$ python -q
>>> import numpy as np
>>> np.set_printoptions(suppress=True, linewidth=140)
>>> W0 = np.array([[-1, 1, 2],
...     [-2, 2, 3],
...     [0, 4, 5],
...     [-2, 4, 5],
...     [-3, 5, 4],
...     [-4, 3, 4],
...     [-6, 5, 6],
...     [-7, 3, 7],
...     [-8, 5, 7],
...     [-10, 7, 7],
...     [-10, 6, 9],
...     [-12, 8, 10],
...     [-14, 8, 11],
...     [-16, 10, 9],
...     [-14, 12, 10],
...     [-14, 10, 8],
...     [-13, 8, 9]])
>>> W0
array([[ -1,   1,   2],
       [ -2,   2,   3],
       [  0,   4,   5],
       [ -2,   4,   5],
       [ -3,   5,   4],
       [ -4,   3,   4],
       [ -6,   5,   6],
       [ -7,   3,   7],
       [ -8,   5,   7],
       [-10,   7,   7],
       [-10,   6,   9],
       [-12,   8,  10],
       [-14,   8,  11],
       [-16,  10,   9],
       [-14,  12,  10],
       [-14,  10,   8],
       [-13,   8,   9]])
>>> proj = W0 @ np.linalg.solve(W0.T @ W0, W0.T)
>>> np.linalg.matrix_rank(np.eye(17) - proj)
np.int64(14)
>>> np.trace(proj)
np.float64(3.0)
>>> np.round(np.linalg.eigvalsh(proj), 1) + 0
array([0., 0., 0., 0., 0., 0., 0., 0., 0., 0., 0., 0., 0., 0., 1., 1., 1.])
>>> np.round(np.diag(proj), 1) + 0
array([0. , 0. , 0.4, 0.2, 0.2, 0. , 0.1, 0.3, 0.1, 0.1, 0.2, 0.1, 0.2, 0.3, 0.3, 0.3, 0.1])
>>> np.allclose(proj @ proj, proj)
True
>>> Y = np.c_[W0[:, :2] @ np.array([[4, 4], [1, 4]]), np.array([0, -1, -1, -1, -2, 1, 0, -1, -2, 0, 0, -1, 2, 2, 1, 2, 1])]
>>> Y
array([[ -3,   0,   0],
       [ -6,   0,  -1],
       [  4,  16,  -1],
       [ -4,   8,  -1],
       [ -7,   8,  -2],
       [-13,  -4,   1],
       [-19,  -4,   0],
       [-25, -16,  -1],
       [-27, -12,  -2],
       [-33, -12,   0],
       [-34, -16,   0],
       [-40, -16,  -1],
       [-48, -24,   2],
       [-54, -24,   2],
       [-44,  -8,   1],
       [-46, -16,   2],
       [-44, -20,   1]])
>>> np.round(np.linalg.norm(np.linalg.qr(W0)[0].T @ Y, axis=0) ** 2 / ((Y ** 2).sum(axis=0) + 1e-12), 1)
array([1. , 1. , 0.5])
>>> np.linalg.matrix_rank(np.c_[W0, Y])
np.int64(4)
>>> x = np.array([2, 1, 0])
>>> np.einsum("ij,j->i", Y, x)
array([  -6,  -12,   24,    0,   -6,  -30,  -42,  -66,  -66,  -78,  -84,  -96, -120, -132,  -96, -108, -108])
>>> Y * x
array([[  -6,    0,    0],
       [ -12,    0,    0],
       [   8,   16,    0],
       [  -8,    8,    0],
       [ -14,    8,    0],
       [ -26,   -4,    0],
       [ -38,   -4,    0],
       [ -50,  -16,    0],
       [ -54,  -12,    0],
       [ -66,  -12,    0],
       [ -68,  -16,    0],
       [ -80,  -16,    0],
       [ -96,  -24,    0],
       [-108,  -24,    0],
       [ -88,   -8,    0],
       [ -92,  -16,    0],
       [ -88,  -20,    0]])
>>> Y @ (2 * x)
array([ -12,  -24,   48,    0,  -12,  -60,  -84, -132, -132, -156, -168, -192, -240, -264, -192, -216, -216])
>>> W2 = W0[[8, 2]].astype(float)
>>> for _ in range(5):
...     z = np.linalg.norm(W0[:, None] - W2, axis=-1).argmin(axis=1)
...     W2 = np.array([W0[z == j].mean(axis=0) for j in range(2)])
... 
>>> z
array([1, 1, 1, 1, 1, 1, 1, 1, 1, 0, 0, 0, 0, 0, 0, 0, 0])
>>> np.round(W2[1] - W2[0], 1)
array([ 9.2, -5.1, -4.3])
>>> np.abs(W2[1] - W2[0]).argmax()
np.int64(0)
>>> X = np.load("w.npy")
>>> X
array([[-7.,  3.,  0.,  0.,  0.],
       [ 3., -6.,  3.,  0.,  0.],
       [ 0.,  3., -1.,  3.,  0.],
       [ 0.,  0.,  3., -5.,  3.],
       [ 0.,  0.,  0.,  3.,  6.]])
>>> evals, V = np.linalg.eig(X)
>>> round(float(np.prod(evals)), 1)
-2952.0
>>> np.round(np.sort(np.linalg.eigvals(X @ X)), 1)
array([  2.2,  16.5,  46.9,  50.8, 102.6])
>>> np.round(np.sort(np.linalg.eigvals(np.linalg.inv(X))), 1)
array([-0.2, -0.1, -0.1,  0.1,  0.7])
>>> np.round(np.sort(np.linalg.eigvals(X.T)), 1)
array([-10.1,  -7.1,  -4.1,   1.5,   6.9])
>>> np.round(X @ V[:, 0] - evals[0] * V[:, 0], 1) + 0
array([0., 0., 0., 0., 0.])
